% ipython --no-banner

In [1]: import numpy as np

In [2]: np.set_printoptions(suppress=True, linewidth=120)

In [3]: def rd(a):
   ...:     return np.round(a, 2) + 0
   ...: 

In [4]: J = np.loadtxt("case18.csv", delimiter=",")

In [5]: J
Out[5]: 
array([[0., 1., 0., 0., 0.],
       [1., 0., 0., 0., 0.],
       [0., 0., 0., 1., 0.],
       [0., 0., 1., 0., 0.],
       [0., 0., 0., 0., 0.]])

In [6]: np.argwhere(np.triu(J))
Out[6]: 
array([[0, 1],
       [2, 3]])

In [7]: print(J @ J)
[[1. 0. 0. 0. 0.]
 [0. 1. 0. 0. 0.]
 [0. 0. 1. 0. 0.]
 [0. 0. 0. 1. 0.]
 [0. 0. 0. 0. 0.]]

In [8]: np.trace(J @ J @ J) // 6
Out[8]: np.float64(0.0)

In [9]: print(J.sum(axis=0))
[1. 1. 1. 1. 0.]

In [10]: L = np.diag(J.sum(axis=1)) - J

In [11]: L @ np.ones(5)
Out[11]: array([0., 0., 0., 0., 0.])

In [12]: (np.linalg.eigvalsh(L) < 1e-8).sum()
Out[12]: np.int64(3)

In [13]: L
Out[13]: 
array([[ 1., -1.,  0.,  0.,  0.],
       [-1.,  1.,  0.,  0.,  0.],
       [ 0.,  0.,  1., -1.,  0.],
       [ 0.,  0., -1.,  1.,  0.],
       [ 0.,  0.,  0.,  0.,  0.]])

In [14]: F = np.load("out6.npy")

In [15]: F
Out[15]: 
array([[ 5,  6,  7,  8,  9, 10, 11, 12],
       [13, 14, 15, 16, 17, 18, 19, 20],
       [21, 22, 23, 24, 25, 26, 27, 28],
       [29, 30, 31, 32, 33, 34, 35, 36],
       [37, 38, 39, 40, 41, 42, 43, 44],
       [45, 46, 47, 48, 49, 50, 51, 52],
       [53, 54, 55, 56, 57, 58, 59, 60],
       [61, 62, 63, 64, 65, 66, 67, 68],
       [69, 70, 71, 72, 73, 74, 75, 76]])

In [16]: left, s, VT = np.linalg.svd(F)

In [17]: vecs = VT[:(s > 1e-8).sum()]

In [18]: rng = np.random.default_rng(852)

In [19]: vec = F[1] + 3 * F[3] + rng.integers(2) * np.eye(8)[6]

In [20]: vec
Out[20]: array([100., 104., 108., 112., 116., 120., 124., 128.])

In [21]: rd(np.diag(vecs.T @ vecs))
Out[21]: array([0.42, 0.27, 0.18, 0.13, 0.13, 0.18, 0.27, 0.42])

In [22]: Y = F / np.linalg.norm(F, axis=1, keepdims=True)

In [23]: C2 = Y @ Y.T

In [24]: (np.abs(C2) > 0.9).astype(int)
Out[24]: 
array([[1, 1, 1, 1, 1, 1, 1, 1, 1],
       [1, 1, 1, 1, 1, 1, 1, 1, 1],
       [1, 1, 1, 1, 1, 1, 1, 1, 1],
       [1, 1, 1, 1, 1, 1, 1, 1, 1],
       [1, 1, 1, 1, 1, 1, 1, 1, 1],
       [1, 1, 1, 1, 1, 1, 1, 1, 1],
       [1, 1, 1, 1, 1, 1, 1, 1, 1],
       [1, 1, 1, 1, 1, 1, 1, 1, 1],
       [1, 1, 1, 1, 1, 1, 1, 1, 1]])

In [25]: rd(np.linalg.norm(Y, axis=1))
Out[25]: array([1., 1., 1., 1., 1., 1., 1., 1., 1.])

In [26]: rd(np.degrees(np.arccos(np.clip(C2[5, 2], -1, 1))))
Out[26]: np.float64(2.64)

In [27]: rd(C2[5])
Out[27]: array([0.98, 1.  , 1.  , 1.  , 1.  , 1.  , 1.  , 1.  , 1.  ])

In [28]: Y = F[0, 0] * F[1:] - np.outer(F[1:, 0], F[0])

In [29]: Y
Out[29]: 
array([[   0,   -8,  -16,  -24,  -32,  -40,  -48,  -56],
       [   0,  -16,  -32,  -48,  -64,  -80,  -96, -112],
       [   0,  -24,  -48,  -72,  -96, -120, -144, -168],
       [   0,  -32,  -64,  -96, -128, -160, -192, -224],
       [   0,  -40,  -80, -120, -160, -200, -240, -280],
       [   0,  -48,  -96, -144, -192, -240, -288, -336],
       [   0,  -56, -112, -168, -224, -280, -336, -392],
       [   0,  -64, -128, -192, -256, -320, -384, -448]])

In [30]: np.flatnonzero(~Y.round(6).any(axis=1))
Out[30]: array([], dtype=int64)

In [31]: w1 = np.array([[2, 2, -1, 0, -1],
    ...:     [-1, 1, 2, 0, 2],
    ...:     [-1, -1, 2, 0, 2],
    ...:     [-2, -2, 1, -1, 0],
    ...:     [0, 2, 0, 0, 2],
    ...:     [0, 2, -1, -1, 2],
    ...:     [1, 1, 0, -1, 0],
    ...:     [0, 0, 2, 1, 1]])

In [32]: beta = np.array([0, 1, -1, 2, -1])

In [33]: hid = np.maximum(Y @ w1 + beta, 0)

In [34]: np.linalg.matrix_rank(hid)
Out[34]: np.int64(2)

In [35]: hid
Out[35]: 
array([[ 24,   0,   0,  58,   0],
       [ 48,   0,   0, 114,   0],
       [ 72,   0,   0, 170,   0],
       [ 96,   0,   0, 226,   0],
       [120,   0,   0, 282,   0],
       [144,   0,   0, 338,   0],
       [168,   0,   0, 394,   0],
       [192,   0,   0, 450,   0]])

In [36]: basis = np.array([[3, -2], [-1, 1], [-2, 0], [1, 1], [3, -2]])

In [37]: hid @ basis
Out[37]: 
array([[ 130,   10],
       [ 258,   18],
       [ 386,   26],
       [ 514,   34],
       [ 642,   42],
       [ 770,   50],
       [ 898,   58],
       [1026,   66]])

In [38]: (hid @ basis).round(6).argmax(axis=1)
Out[38]: array([0, 0, 0, 0, 0, 0, 0, 0])

In [39]: left, s, VT = np.linalg.svd(F)

In [40]: np.argmax(s[:-1] / (s[1:] + 1e-6)) + 1
Out[40]: np.int64(2)

In [41]: rd(s)
Out[41]: array([386.16,   8.82,   0.  ,   0.  ,   0.  ,   0.  ,   0.  ,   0.  ])

In [42]: Y = left[:, :2] @ np.diag(s[:2]) @ VT[:2]

In [43]: np.linalg.matrix_rank(Y)
Out[43]: np.int64(2)

In [44]: np.linalg.matrix_rank(F, rtol=0.05)
Out[44]: np.int64(1)

In [45]: rd(np.linalg.norm(F - Y) / np.linalg.norm(F))
Out[45]: np.float64(0.0)

In [46]: feats = np.load("layer16.npy")

In [47]: feats
Out[47]: 
array([[ 0,  1,  0,  0, -1,  0,  1,  0,  0],
       [-1,  2,  0,  0,  1,  0,  1,  0,  0],
       [ 0,  0,  1, -2,  0,  2,  0,  2,  1],
       [ 0,  0,  0,  0,  0,  1,  0,  2,  0],
       [-1,  2,  0,  0,  2,  0,  1,  0,  0],
       [ 0,  0, -1,  2,  0,  2,  0,  2, -1],
       [-2, -1,  0,  0,  0,  0,  0,  0,  0],
       [ 0,  0, -2,  0,  0,  1,  0,  1,  2],
       [ 0,  0, -2,  2,  0, -2,  0,  2, -1]])

In [48]: f = np.array([0, -2, 1, -3, -2, -3, -2, 2, -3])

In [49]: Y = feats + np.outer(f, np.eye(9)[6])

In [50]: print(np.linalg.matrix_rank(np.linalg.inv(Y) - np.linalg.inv(feats), tol=1e-8))
1

In [51]: Y
Out[51]: 
array([[ 0.,  1.,  0.,  0., -1.,  0.,  1.,  0.,  0.],
       [-1.,  2.,  0.,  0.,  1.,  0., -1.,  0.,  0.],
       [ 0.,  0.,  1., -2.,  0.,  2.,  1.,  2.,  1.],
       [ 0.,  0.,  0.,  0.,  0.,  1., -3.,  2.,  0.],
       [-1.,  2.,  0.,  0.,  2.,  0., -1.,  0.,  0.],
       [ 0.,  0., -1.,  2.,  0.,  2., -3.,  2., -1.],
       [-2., -1.,  0.,  0.,  0.,  0., -2.,  0.,  0.],
       [ 0.,  0., -2.,  0.,  0.,  1.,  2.,  1.,  2.],
       [ 0.,  0., -2.,  2.,  0., -2., -3.,  2., -1.]])

In [52]: feats.shape
Out[52]: (9, 9)

In [53]: print(feats.sum(axis=0))
[-4  4 -4  2  2  4  3  9  1]

In [54]: np.abs(feats).max()
Out[54]: np.int64(2)

In [55]: np.linalg.matrix_rank(feats)
Out[55]: np.int64(9)

In [56]: E = np.loadtxt("dump.csv", delimiter=",")

In [57]: rd(E)
Out[57]: 
array([[-0.57,  0.36, -0.2 , -0.45,  0.22,  0.27,  0.21, -0.37],
       [-0.21, -0.44,  0.66,  0.03, -0.2 ,  0.25, -0.05, -0.47],
       [ 0.21,  0.18, -0.18, -0.11, -0.05,  0.08, -0.86, -0.36],
       [ 0.6 ,  0.17,  0.28, -0.15,  0.52, -0.18,  0.26, -0.39],
       [ 0.24, -0.41, -0.04, -0.82, -0.1 ,  0.11, -0.02,  0.27],
       [ 0.  , -0.61, -0.61,  0.16,  0.15, -0.14,  0.13, -0.41],
       [-0.27,  0.04,  0.13, -0.24, -0.21, -0.89, -0.07, -0.13],
       [-0.33, -0.26,  0.18,  0.03,  0.75, -0.09, -0.35,  0.31]])

In [58]: # orthonormal columns

In [59]: rd(E.T @ E)
Out[59]: 
array([[1., 0., 0., 0., 0., 0., 0., 0.],
       [0., 1., 0., 0., 0., 0., 0., 0.],
       [0., 0., 1., 0., 0., 0., 0., 0.],
       [0., 0., 0., 1., 0., 0., 0., 0.],
       [0., 0., 0., 0., 1., 0., 0., 0.],
       [0., 0., 0., 0., 0., 1., 0., 0.],
       [0., 0., 0., 0., 0., 0., 1., 0.],
       [0., 0., 0., 0., 0., 0., 0., 1.]])

In [60]: rd(np.linalg.svd(E, compute_uv=False))
Out[60]: array([1., 1., 1., 1., 1., 1., 1., 1.])

In [61]: vec = np.array([0, -1, -2, -1, 1, 0, 2, 1])

In [62]: rd(E.T @ (E @ vec))
Out[62]: array([ 0., -1., -2., -1.,  1.,  0.,  2.,  1.])

In [63]: print(rd(np.abs(np.linalg.eigvals(E))))
[1. 1. 1. 1. 1. 1. 1. 1.]

In [64]: rd(np.linalg.norm(vec)), rd(np.linalg.norm(E @ vec))
Out[64]: (np.float64(3.46), np.float64(3.46))

In [65]: rd(np.linalg.inv(E))
Out[65]: 
array([[-0.57, -0.21,  0.21,  0.6 ,  0.24,  0.  , -0.27, -0.33],
       [ 0.36, -0.44,  0.18,  0.17, -0.41, -0.61,  0.04, -0.26],
       [-0.2 ,  0.66, -0.18,  0.28, -0.04, -0.61,  0.13,  0.18],
       [-0.45,  0.03, -0.11, -0.15, -0.82,  0.16, -0.24,  0.03],
       [ 0.22, -0.2 , -0.05,  0.52, -0.1 ,  0.15, -0.21,  0.75],
       [ 0.27,  0.25,  0.08, -0.18,  0.11, -0.14, -0.89, -0.09],
       [ 0.21, -0.05, -0.86,  0.26, -0.02,  0.13, -0.07, -0.35],
       [-0.37, -0.47, -0.36, -0.39,  0.27, -0.41, -0.13,  0.31]])

In [66]: O, vecs = np.linalg.qr(E[:, :3])[0], np.linalg.qr(E[:, 3:])[0]

In [67]: s = np.linalg.svd(O.T @ vecs, compute_uv=False)

In [68]: rd(np.degrees(np.arccos(s.clip(0, 1))))
Out[68]: array([90., 90., 90.])

In [69]: rd(np.linalg.norm(O @ O.T - vecs @ vecs.T, 2))
Out[69]: np.float64(1.0)

In [70]: A = np.load("test4.npy")

In [71]: A
Out[71]: 
array([[-0.4, -1.4, -0.6, -1.1,  1.1],
       [ 0. , -1.9,  0. ,  0.5, -1. ],
       [-0.2,  0. ,  1.1,  1.6,  0.5],
       [ 0.8,  0.3, -1.2,  0.3, -0.1],
       [ 2.4,  0.9, -0.1,  0.1,  1.1],
       [-1.7, -1.5,  0. , -0.3,  1.7],
       [-0.4,  0.1,  0.2,  0.6,  0.6],
       [-0.4, -0.1,  0.6, -0.4, -0.5],
       [-1.3,  1. , -0.6,  1.7, -0.5],
       [ 0.6,  0.2, -0.6, -0.2,  0.6],
       [-1.4, -0.4, -1.1, -0.1,  1.5],
       [-1. ,  1.2,  0.4,  1.7, -0.5]])

In [72]: basis = A[[5, 8]].astype(float)

In [73]: for _ in range(7):
    ...:     idx = np.linalg.norm(A[:, None] - basis, axis=-1).argmin(axis=1)
    ...:     basis = np.array([A[idx == j].mean(axis=0) for j in range(2)])
    ...: 

In [74]: print(idx)
[0 0 1 1 1 0 1 1 1 1 0 1]

In [75]: rd(basis[1] - basis[0])
Out[75]: array([ 0.94,  1.75,  0.4 ,  0.92, -0.68])

In [76]: rd(basis)
Out[76]: 
array([[-0.88, -1.3 , -0.43, -0.25,  0.82],
       [ 0.06,  0.45, -0.02,  0.68,  0.15]])

In [77]: vec = np.array([5, -3, 1, -1, -2])

In [78]: y = A @ vec

In [79]: rd(np.linalg.solve(A.T @ A, A.T @ y))
Out[79]: array([ 5., -3.,  1., -1., -2.])

In [80]: y = y + 0.02 * rng.normal(size=12)

In [81]: rd(y)
Out[81]: array([  0.52,   7.22,  -2.55,   1.81,   6.9 ,  -7.14,  -3.91,   0.29, -10.75,   0.78,  -9.83,  -8.88])

In [82]: beta, *_ = np.linalg.lstsq(A, y)

In [83]: rd(np.linalg.norm(y - A @ beta))
Out[83]: np.float64(0.06)

In [84]: Xc = A - A.mean(axis=0)

In [85]: left, s, VT = np.linalg.svd(Xc, full_matrices=False)

In [86]: np.abs(left[:, 0]).argmax()
Out[86]: np.int64(5)

In [87]: rd(VT[0] * np.sign(VT[0, np.abs(VT[0]).argmax()]))
Out[87]: array([ 0.27,  0.65,  0.15,  0.55, -0.41])

In [88]: rd(s)
Out[88]: array([4.33, 3.89, 2.72, 2.18, 1.4 ])

In [89]: np.searchsorted(np.cumsum(s ** 2) / (s ** 2).sum(), 0.9) + 1
Out[89]: np.int64(4)

In [90]: rd(Xc.mean(axis=0))
Out[90]: array([0., 0., 0., 0., 0.])

In [91]: Y = np.c_[A[:, :3] @ np.array([[0, 2, 2], [1, 1, 3], [1, 1, 5]]), np.array([3, 0, 0, -2, 0, -1, 3, 0, 1, 1, 2, 3])]

In [92]: rd(Y)
Out[92]: 
array([[-2. , -2.8, -8. ,  3. ],
       [-1.9, -1.9, -5.7,  0. ],
       [ 1.1,  0.7,  5.1,  0. ],
       [-0.9,  0.7, -3.5, -2. ],
       [ 0.8,  5.6,  7. ,  0. ],
       [-1.5, -4.9, -7.9, -1. ],
       [ 0.3, -0.5,  0.5,  3. ],
       [ 0.5, -0.3,  1.9,  0. ],
       [ 0.4, -2.2, -2.6,  1. ],
       [-0.4,  0.8, -1.2,  1. ],
       [-1.5, -4.3, -9.5,  2. ],
       [ 1.6, -0.4,  3.6,  3. ]])

In [93]: np.linalg.matrix_rank(Y)
Out[93]: np.int64(4)

In [94]: rd(np.linalg.lstsq(A, Y[:, 0])[0])
Out[94]: array([0., 1., 1., 0., 0.])

In [95]: rd(np.linalg.norm(np.linalg.qr(A)[0].T @ Y, axis=0) ** 2 / ((Y ** 2).sum(axis=0) + 1e-12))
Out[95]: array([1.  , 1.  , 1.  , 0.25])
